$ python -q
>>> import numpy as np
>>> from numpy import linalg as LA
>>> np.set_printoptions(precision=3, suppress=True, linewidth=100, legacy="1.25")
>>> A = np.load("test6.npy")
>>> A
array([[ 0,  0,  0,  0],
       [ 0,  0, -1,  0],
       [ 1,  0,  0,  0],
       [ 0, -1,  0,  0]])
>>> # rank 3
>>> def softmax(z):
...     e = np.exp(z - z.max(axis=-1, keepdims=True))
...     return e / e.sum(axis=-1, keepdims=True)
... 
>>> softmax(A).sum(axis=1)
array([1., 1., 1., 1.])
>>> softmax(A[0] + 3)
array([0.25, 0.25, 0.25, 0.25])
>>> S = A @ A.T / np.sqrt(4)
>>> softmax(S).round(6).argmax(axis=1)
array([0, 1, 2, 3])
>>> softmax(S)[0] @ A
array([ 0.25, -0.25, -0.25,  0.  ])
>>> softmax(S)
array([[0.25 , 0.25 , 0.25 , 0.25 ],
       [0.215, 0.355, 0.215, 0.215],
       [0.215, 0.215, 0.355, 0.215],
       [0.215, 0.215, 0.215, 0.355]])
>>> left, s, Vh = LA.svd(A, full_matrices=False)
>>> s
array([1., 1., 1., 0.])
>>> left.T @ A @ Vh.T
array([[1., 0., 0., 0.],
       [0., 1., 0., 0.],
       [0., 0., 1., 0.],
       [0., 0., 0., 0.]])
>>> np.allclose(left * s @ Vh, A)
True
>>> s / s[0]
array([1., 1., 1., 0.])
>>> left, s, Vh = LA.svd(A)
>>> V = Vh[:(s > 1e-8).sum()]
>>> rng = np.random.default_rng(173)
>>> vec = A[1] + 5 * A[3] + rng.integers(2) * np.eye(4)[0]
>>> vec
array([ 1., -5., -1.,  0.])
>>> LA.matrix_rank(np.vstack([A, vec]))
3
>>> np.diag(V.T @ V)
array([1., 1., 1., 0.])
>>> left, s, Vh = LA.svd(A)
>>> np.argmax(s[:-1] / (s[1:] + 1e-6)) + 1
3
>>> s
array([1., 1., 1., 0.])
>>> B = left[:, :3] @ np.diag(s[:3]) @ Vh[:3]
>>> LA.matrix_rank(A, rtol=0.05)
3
>>> labels = rng.integers(0, 2, 4)
>>> W0 = np.triu((labels[:, None] == labels) & (rng.random((4, 4)) < 0.8), 1).astype(int)
>>> W0 += W0.T
>>> W0
array([[0, 0, 0, 1],
       [0, 0, 0, 0],
       [0, 0, 0, 0],
       [1, 0, 0, 0]])
>>> np.all(LA.eigvalsh(W0) > 0)
False
>>> round(LA.eigvalsh(W0).min(), 3)
-1.0
>>> [round(float(LA.det(W0[:i, :i])), 2) + 0 for i in range(1, 5)]
[0.0, 0.0, 0.0, 0.0]
>>> w, V = LA.eigh(W0)
>>> np.abs(V[:, -1])
array([0.707, 0.   , 0.   , 0.707])
>>> np.unique(w.round(6) + 0, return_counts=True)[1]
array([1, 2, 1])
>>> LA.svd(W0, compute_uv=False)
array([1., 1., 0., 0.])
>>> left, s, Vh = LA.svd(W0)
>>> V = Vh[:(s > 1e-8).sum()]
>>> vec = W0[1] + 3 * W0[3] + rng.integers(2) * np.eye(4)[1]
>>> vec
array([3., 0., 0., 0.])
>>> np.diag(V.T @ V)
array([1., 0., 0., 1.])
>>> LA.norm(W0, axis=0)
array([1., 0., 0., 1.])
>>> LA.svd(W0, compute_uv=False)
array([1., 1., 0., 0.])
>>> labels = rng.permutation(4)
>>> labels
array([2, 0, 1, 3])
>>> B = W0[labels][:, labels]
>>> np.diag(B)
array([0, 0, 0, 0])
>>> np.round(LA.det(B), 3), round(LA.det(W0[labels]), 3)
(0.0, 0.0)
>>> np.sort(np.abs(LA.eigvals(B)))
array([0., 0., 1., 1.])
>>> E = np.loadtxt("x.csv", delimiter=",")
>>> E
array([[ 1., -1., -1.,  1., -1.,  1.,  1., -1.],
       [ 1.,  1.,  1.,  1.,  1.,  1.,  1.,  1.]])
>>> # column 2 repeats column 1
>>> vec = np.array([3, -2, -1, 1, -1, -3, 2, -1])
>>> a = np.maximum(E @ vec, 0)
>>> np.flatnonzero(a > 1e-9)
array([0])
>>> E.T @ a
array([ 8., -8., -8.,  8., -8.,  8.,  8., -8.])
>>> np.maximum(E @ (3 * vec), 0)
array([24.,  0.])
>>> np.tanh(E @ vec)
array([ 1.   , -0.964])
>>> E * (a > 1e-9)[:, None]
array([[ 1., -1., -1.,  1., -1.,  1.,  1., -1.],
       [ 0.,  0.,  0.,  0.,  0.,  0.,  0.,  0.]])
>>> arr = np.load("data.npy")
>>> arr
array([[ -4.12 , -12.597,  -7.34 , -13.057],
       [ -9.511,   5.893,   3.711,  16.157],
       [  7.217, -12.77 ,   6.553,  11.912],
       [ -0.94 ,   9.607,  -8.409,  15.366],
       [ -1.74 ,  13.011, -14.108,   5.354],
       [ -8.203,   7.867,   0.665,  16.443],
       [  5.145,   7.086,  17.764,  -2.788],
       [ 19.138,  -4.651,  -2.308,   2.603],
       [ -5.341, -16.513,  -9.452,   3.078],
       [-17.268,   4.539,   2.583,  -8.634],
       [-11.191, -11.393,  -7.264,  -9.602],
       [ -7.834, -13.108, -12.02 ,  -4.725],
       [ 16.348,   4.484,   9.918,   3.775],
       [-16.044,  -8.59 ,  -1.876,   8.079],
       [  3.348,  13.646, -10.536,   9.569],
       [  7.404, -14.585,   7.714,   8.541],
       [  5.958, -13.41 ,  -0.868, -13.562],
       [ 14.001,  -4.34 , -12.759,   4.726],
       [  8.964,  -5.623,   2.824, -16.735],
       [-12.736,  -6.079, -11.858,  -7.76 ],
       [ 11.305,   7.711,  14.176,   3.433],
       [-17.352,  -8.935,  -0.944,  -4.262],
       [ -1.917,  -0.158, -18.087,  -8.317],
       [ -9.543,  15.013,  -7.35 ,  -5.432],
       [ 19.094,  -2.804,  -4.455,  -2.78 ],
       [ -4.607,  12.655,  -6.831, -13.114],
       [ 15.869,  -7.14 ,  -7.603,   6.277],
       [ -5.499,   8.379,  16.169,   6.173],
       [  9.826,   4.654, -11.601,  12.133]])
>>> f = np.array([4, 4])
>>> np.convolve(arr[7], f)
array([ 76.552,  57.948, -27.836,   1.18 ,  10.412])
>>> np.polyval(f, arr[7])
array([ 80.552, -14.604,  -5.232,  14.412])
>>> np.round(LA.det(W0.T), 3)
0.0
>>> round(LA.eigvals(W0).sum().real, 3)
0.0
>>> t = np.radians(15)
>>> r_ = np.eye(4)
>>> r_[1, 1] = r_[2, 2] = np.cos(t)
>>> r_[1, 2], r_[2, 1] = -np.sin(t), np.sin(t)
>>> r_
array([[ 1.   ,  0.   ,  0.   ,  0.   ],
       [ 0.   ,  0.966, -0.259,  0.   ],
       [ 0.   ,  0.259,  0.966,  0.   ],
       [ 0.   ,  0.   ,  0.   ,  1.   ]])
>>> B = arr @ r_.T
>>> np.allclose(LA.norm(arr, axis=1), LA.norm(B, axis=1))
True
>>> np.round(LA.det(r_), 3), round(np.trace(r_), 3)
(1.0, 3.932)
>>> LA.svd(arr, compute_uv=False), LA.svd(B, compute_uv=False)
(array([63.267, 56.957, 49.186, 43.978]), array([63.267, 56.957, 49.186, 43.978]))
>>> np.abs(B - arr).max(axis=0)
array([0.   , 4.839, 4.136, 0.   ])
